$ python -q
>>> import numpy as np
>>> np.set_printoptions(suppress=True, linewidth=200)
>>> rd = lambda a: np.round(a, 2) + 0
>>> F = np.load("w.npy")
>>> F
array([[-2,  1,  0,  0,  0,  0],
       [ 1,  0,  0,  0,  0,  0],
       [ 1,  0,  0,  0,  0,  0],
       [ 0,  0, -2,  1,  0,  0],
       [ 0,  0,  1,  0,  0,  0],
       [ 0,  0,  1,  0,  0,  0],
       [ 0,  0,  0,  0, -2,  1],
       [ 0,  0,  0,  0,  1,  0],
       [ 0,  0,  0,  0,  1,  0]])
>>> x = np.array([-3, -1, -3, -2, -1, 0])
>>> rhs = F @ x
>>> rd(np.linalg.lstsq(F, rhs)[0])
array([-3., -1., -3., -2., -1.,  0.])
>>> rng = np.random.default_rng(75630)
>>> rhs = rhs + 0.3 * rng.normal(size=9)
>>> rd(rhs)
array([ 4.77, -2.94, -3.28,  3.95, -2.91, -3.58,  2.21, -0.98, -1.3 ])
>>> coef, *_ = np.linalg.lstsq(F, rhs)
>>> rd(np.linalg.norm(rhs - F @ coef))
np.float64(0.58)
>>> [round(float(np.linalg.norm(np.linalg.solve(F.T @ F + lam * np.eye(6), F.T @ rhs))), 2) for lam in (0, 1, 10, 100)]
[5.48, 3.17, 1.4, 0.22]
>>> coef.round()
array([-3., -1., -3., -3., -1., -0.])
>>> rd(F.T @ (rhs - F @ coef))
array([0., 0., 0., 0., 0., 0.])
>>> feats = np.load("case4.npy")
>>> feats
array([[2, 0, 0, 0, 0, 0, 0, 0, 3, 1],
       [0, 1, 1, 0, 0, 0, 0, 0, 0, 0],
       [0, 1, 2, 1, 0, 0, 1, 0, 0, 0],
       [0, 0, 3, 2, 0, 0, 1, 0, 0, 0],
       [0, 0, 0, 0, 3, 1, 0, 3, 0, 0],
       [0, 0, 0, 0, 3, 3, 0, 3, 0, 0],
       [0, 3, 3, 3, 0, 0, 3, 0, 0, 0],
       [0, 0, 0, 0, 3, 2, 0, 2, 0, 0],
       [1, 0, 0, 0, 0, 0, 0, 0, 2, 2],
       [2, 0, 0, 0, 0, 0, 0, 0, 0, 0]])
>>> left, sig, Vh = np.linalg.svd(feats, full_matrices=False)
>>> rd(sig)
array([7.81, 7.34, 4.78, 2.  , 1.82, 1.29, 1.08, 0.92, 0.59, 0.19])
>>> rd(left.T @ feats @ Vh.T)
array([[7.81, 0.  , 0.  , 0.  , 0.  , 0.  , 0.  , 0.  , 0.  , 0.  ],
       [0.  , 7.34, 0.  , 0.  , 0.  , 0.  , 0.  , 0.  , 0.  , 0.  ],
       [0.  , 0.  , 4.78, 0.  , 0.  , 0.  , 0.  , 0.  , 0.  , 0.  ],
       [0.  , 0.  , 0.  , 2.  , 0.  , 0.  , 0.  , 0.  , 0.  , 0.  ],
       [0.  , 0.  , 0.  , 0.  , 1.82, 0.  , 0.  , 0.  , 0.  , 0.  ],
       [0.  , 0.  , 0.  , 0.  , 0.  , 1.29, 0.  , 0.  , 0.  , 0.  ],
       [0.  , 0.  , 0.  , 0.  , 0.  , 0.  , 1.08, 0.  , 0.  , 0.  ],
       [0.  , 0.  , 0.  , 0.  , 0.  , 0.  , 0.  , 0.92, 0.  , 0.  ],
       [0.  , 0.  , 0.  , 0.  , 0.  , 0.  , 0.  , 0.  , 0.59, 0.  ],
       [0.  , 0.  , 0.  , 0.  , 0.  , 0.  , 0.  , 0.  , 0.  , 0.19]])
>>> rd(np.cumsum(sig ** 2) / np.sum(sig ** 2))
array([0.41, 0.77, 0.92, 0.95, 0.97, 0.98, 0.99, 1.  , 1.  , 1.  ])
